>>> import numpy as np
>>> np.set_printoptions(precision=2, suppress=True, linewidth=140)
>>> X = np.load("block18.npy")
>>> X
array([[  1,  -2,   1,   5,  -5,  -1,  -2,  -4,   3,  -1,  -4,  -4,  -4],
       [  2,  -2,  -4,   1,   4,  -1,   2,  -5,   1,  -1,   1,  -3,   0],
       [  2,  -2,  -3,   2,  -2,   3,  -2,  -5,   5,   4,  -5,   2,   4],
       [ -2,  -4,   2,  -1,   5,   4,   1,   1,   3,  -4,  -3,  -3,   4],
       [  3,  -4,  -1,   5,   3,   3,   0,  -1,  -2,   0,   4,   2,   0],
       [ -1,   0,   2,  -3,   2,   1,   2,   4,   4,   3,   5,   1,   0],
       [  3,  -4,  -1,  -4,   5,   3,  -1,  -2,   3,   3,  -1,   4,  -3],
       [ -3,  -1,  -4,   1,  -2,  -1,   1,   2,   4,  -3,   1,  -1,   3],
       [  5,  -2,   0,  -1,   1,   1,   2,   1,   1,   5,   1,  -4,   5],
       [ -1,  -2,   4,   5,   1,  -2,  -1,  -5,  -2,   1,   1,   5,   5],
       [  7,  -8, -11,   8,   7,  -4,   4, -19,   6,  -4,  -1, -13,  -4]])
>>> # null space of dimension 3
>>> [round(float(x), 2) for x in np.linalg.svd(X, compute_uv=False)[:3]]
[33.72, 15.12, 13.86]
>>> np.linalg.matrix_rank(X, rtol=0.1)
np.int64(9)
>>> mat = np.load("case15.npy")
>>> mat
array([[ 0,  0,  0,  0],
       [12,  0, 13, 10],
       [ 0,  7,  0,  0],
       [ 3,  3, 14,  3],
       [ 9,  0, 18, 13],
       [16,  1,  9,  8],
       [11,  0, 23, 10],
       [ 5,  0, 15,  8],
       [ 5,  4, 12,  3],
       [19,  6, 23, 10],
       [ 3,  0,  2,  3],
       [ 0, 10,  0,  0],
       [ 0,  0,  0,  0],
       [ 0,  0,  0,  0],
       [ 0,  0,  0,  0],
       [ 0,  5,  0,  0],
       [ 0,  3,  0,  0],
       [ 0,  0,  0,  0],
       [14,  4, 19,  8],
       [ 0,  1,  0,  0],
       [15,  6, 26,  9],
       [ 0,  3,  0,  0],
       [ 9,  0, 12,  7],
       [ 0,  0,  0,  0],
       [ 3, 14,  1,  0],
       [ 7,  7,  0,  0],
       [ 3,  1,  0,  1],
       [ 6,  8, 18,  3],
       [ 0,  0,  0,  0],
       [ 5,  9, 17,  2],
       [ 0,  0,  0,  0],
       [ 0, 13,  0,  0],
       [ 0,  0,  0,  0],
       [12,  0, 14, 11],
       [ 6,  4, 10,  3],
       [ 2,  7,  0,  0],
       [ 0, 15,  0,  0],
       [ 0,  0,  0,  0],
       [ 3,  0, 12,  5],
       [ 8,  0,  6,  7],
       [ 0, 15,  0,  0],
       [ 0,  0,  0,  0],
       [ 0,  0,  0,  0],
       [21,  0, 35, 18],
       [15,  0, 26, 15]])
>>> # row 12 repeats row 0
>>> cov = np.cov(mat, rowvar=False)
>>> np.polyfit(mat[:, 0], mat[:, 3], 1)
array([0.73, 0.03])
>>> mat.std(axis=0)
array([5.94, 4.49, 9.46, 4.8 ])
>>> cov.shape
(4, 4)
>>> np.corrcoef(mat.T)
array([[ 1.  , -0.13,  0.87,  0.91],
       [-0.13,  1.  , -0.12, -0.29],
       [ 0.87, -0.12,  1.  ,  0.9 ],
       [ 0.91, -0.29,  0.9 ,  1.  ]])
>>> Xc = mat - mat.mean(axis=0)
>>> Uu, sig, vt = np.linalg.svd(Xc, full_matrices=False)
>>> np.abs(Uu[:, 0]).argmax()
np.int64(43)
>>> vt[0] * np.sign(vt[0, np.abs(vt[0]).argmax()])
array([ 0.47, -0.07,  0.79,  0.39])
>>> round((sig ** 2).sum() ** 2 / (sig ** 4).sum(), 2)
np.float64(1.43)
>>> np.searchsorted(np.cumsum(sig ** 2) / (sig ** 2).sum(), 0.9) + 1
np.int64(2)
>>> F = np.array([[0, 0, -2, -2],
...     [-1, 0, 1, 0],
...     [2, 1, -2, 2],
...     [1, 0, 1, -2],
...     [0, 2, -2, -2],
...     [2, 1, 2, 0],
...     [2, -2, 1, -1],
...     [-2, -1, -1, 2],
...     [-2, 0, 2, -1],
...     [0, 1, 0, 2],
...     [1, 0, -2, -1]])
>>> Xc = (F - F.mean(axis=0)) / F.std(axis=0)
>>> np.argwhere(np.abs(Xc) > 2)
array([[6, 1]])
>>> beta = np.linalg.lstsq(np.delete(Xc, 2, axis=1), Xc[:, 2])[0]
>>> round(1 - np.var(Xc[:, 2] - np.delete(Xc, 2, axis=1) @ beta), 2)
np.float64(0.07)
>>> np.abs(beta).argmax()
np.int64(1)
>>> beta
array([-0.04, -0.25, -0.05])
>>> proj = F @ np.linalg.solve(F.T @ F, F.T)
>>> np.diag(proj)
array([0.32, 0.08, 0.5 , 0.21, 0.56, 0.48, 0.59, 0.43, 0.37, 0.24, 0.23])
>>> np.trace(proj)
np.float64(4.0)
>>> np.linalg.matrix_rank(np.eye(11) - proj)
np.int64(7)
>>> np.allclose(proj @ proj, proj)
True
>>> np.round(np.linalg.eigvalsh(proj), 2) + 0
array([0., 0., 0., 0., 0., 0., 0., 1., 1., 1., 1.])
>>> C = F[[5, 7]].astype(float)
>>> for _ in range(7):
...     z = np.linalg.norm(F[:, None] - C, axis=-1).argmin(axis=1)
...     C = np.array([F[z == j].mean(axis=0) for j in range(2)])
... 
>>> z
array([0, 1, 1, 0, 0, 0, 0, 1, 1, 1, 0])
>>> C
array([[ 1.  ,  0.17, -0.33, -1.33],
       [-0.6 ,  0.2 ,  0.  ,  1.  ]])
>>> np.bincount(z)
array([6, 5])
>>> np.abs(C[1] - C[0]).argmax()
np.int64(3)
>>> def softmax(z):
...     e = np.exp(z - z.max(axis=-1, keepdims=True))
...     return e / e.sum(axis=-1, keepdims=True)
... 
>>> softmax(C[0])
array([0.56, 0.24, 0.15, 0.05])
>>> np.round(softmax(10 * C[0]), 2) + 0
array([1., 0., 0., 0.])
>>> att = C @ C.T / np.sqrt(4)
>>> softmax(att).round(6).argmax(axis=1)
array([0, 1])
>>> softmax(att)[0] @ C
array([ 0.87,  0.17, -0.31, -1.14])
>>> data = np.load("w.npy")
>>> data
array([[ -0.39,  10.11, -13.89,  14.1 ,  16.86,  13.89, -10.14, -18.75,   6.54],
       [ -1.03,   6.  ,  -9.2 ,   9.84,  10.09,   9.2 ,  -6.26, -11.69,   3.45],
       [ -1.1 ,   5.17,  -8.23,   8.95,   8.74,   8.23,  -5.51, -10.26,   2.84],
       [ -1.15,   4.53,  -7.46,   8.24,   7.68,   7.46,  -4.94,  -9.15,   2.37],
       [ -1.17,   3.94,  -6.75,   7.58,   6.72,   6.75,  -4.43,  -8.13,   1.95],
       [ -1.08,   1.46,  -3.64,   4.63,   2.74,   3.64,  -2.37,  -3.83,   0.29],
       [ -0.42,  -0.34,  -0.73,   1.52,  -0.19,   0.73,  -0.81,  -0.35,  -0.63],
       [ -0.2 ,  -0.41,  -0.29,   0.86,  -0.37,   0.29,  -0.54,   0.02,  -0.53],
       [ -0.18,  -0.41,  -0.26,   0.81,  -0.37,   0.26,  -0.52,   0.04,  -0.52],
       [ -0.08,  -0.32,  -0.1 ,   0.48,  -0.32,   0.1 ,  -0.35,   0.1 ,  -0.37],
       [ -0.06,  -0.3 ,  -0.08,   0.42,  -0.29,   0.08,  -0.32,   0.1 ,  -0.33],
       [ -0.12,   0.56,  -0.1 ,  -0.43,   0.55,   0.1 ,   0.6 ,  -0.32,   0.51],
       [ -0.25,   0.84,  -0.18,  -0.59,   0.81,   0.18,   0.95,  -0.48,   0.73],
       [ -0.29,   0.9 ,  -0.2 ,  -0.62,   0.86,   0.2 ,   1.03,  -0.51,   0.78],
       [ -0.38,   1.05,  -0.25,  -0.7 ,   0.99,   0.25,   1.24,  -0.59,   0.89],
       [ -0.59,   1.34,  -0.36,  -0.86,   1.22,   0.36,   1.69,  -0.73,   1.1 ],
       [ -0.67,   1.42,  -0.39,  -0.9 ,   1.29,   0.39,   1.83,  -0.77,   1.16],
       [ -1.31,   2.03,  -0.63,  -1.25,   1.69,   0.63,   3.05,  -0.99,   1.54],
       [ -2.39,   2.71,  -0.9 ,  -1.74,   1.97,   0.9 ,   4.94,  -1.06,   1.89],
       [ -2.55,   2.79,  -0.93,  -1.81,   1.98,   0.93,   5.22,  -1.05,   1.92],
       [ -3.06,   3.02,  -1.01,  -2.02,   2.  ,   1.01,   6.1 ,  -0.99,   2.01],
       [ -3.6 ,   3.24,  -1.07,  -2.26,   1.97,   1.07,   7.03,  -0.89,   2.07],
       [ -5.  ,   3.65,  -1.17,  -2.86,   1.74,   1.17,   9.39,  -0.5 ,   2.11],
       [ -5.57,   3.78,  -1.18,  -3.1 ,   1.59,   1.18,  10.36,  -0.29,   2.09],
       [ -6.83,   4.  ,  -1.17,  -3.66,   1.17,   1.17,  12.49,   0.24,   2.  ],
       [ -7.91,   4.13,  -1.12,  -4.14,   0.74,   1.12,  14.31,   0.77,   1.87],
       [ -8.59,   4.19,  -1.08,  -4.45,   0.43,   1.08,  15.46,   1.13,   1.77],
       [-10.05,   4.26,  -0.94,  -5.12,  -0.3 ,   0.94,  17.93,   1.96,   1.51],
       [-11.68,   4.26,  -0.74,  -5.89,  -1.21,   0.74,  20.67,   2.97,   1.16],
       [-12.55,   4.24,  -0.61,  -6.31,  -1.73,   0.61,  22.14,   3.54,   0.95],
       [-14.28,   4.15,  -0.33,  -7.15,  -2.83,   0.33,  25.08,   4.74,   0.5 ],
       [-15.73,   4.03,  -0.05,  -7.87,  -3.81,   0.05,  27.54,   5.8 ,   0.08]])
>>> z = data[:, 2] > np.median(data[:, 2])
>>> f = data[z].mean(axis=0) - data[~z].mean(axis=0)
>>> ((data - data.mean(axis=0)) @ f > 0).astype(int)
array([0, 0, 0, 0, 0, 0, 1, 1, 1, 1, 1, 1, 1, 1, 1, 1, 1, 1, 1, 1, 1, 1, 1, 1, 1, 1, 1, 1, 1, 1, 1, 1])
>>> f
array([ 0.17, -2.75,  3.4 , -3.16, -4.36, -3.4 ,  2.11,  4.69, -1.85])
>>> round(float((((data - data.mean(axis=0)) @ f > 0) == z).mean()), 2)
0.69
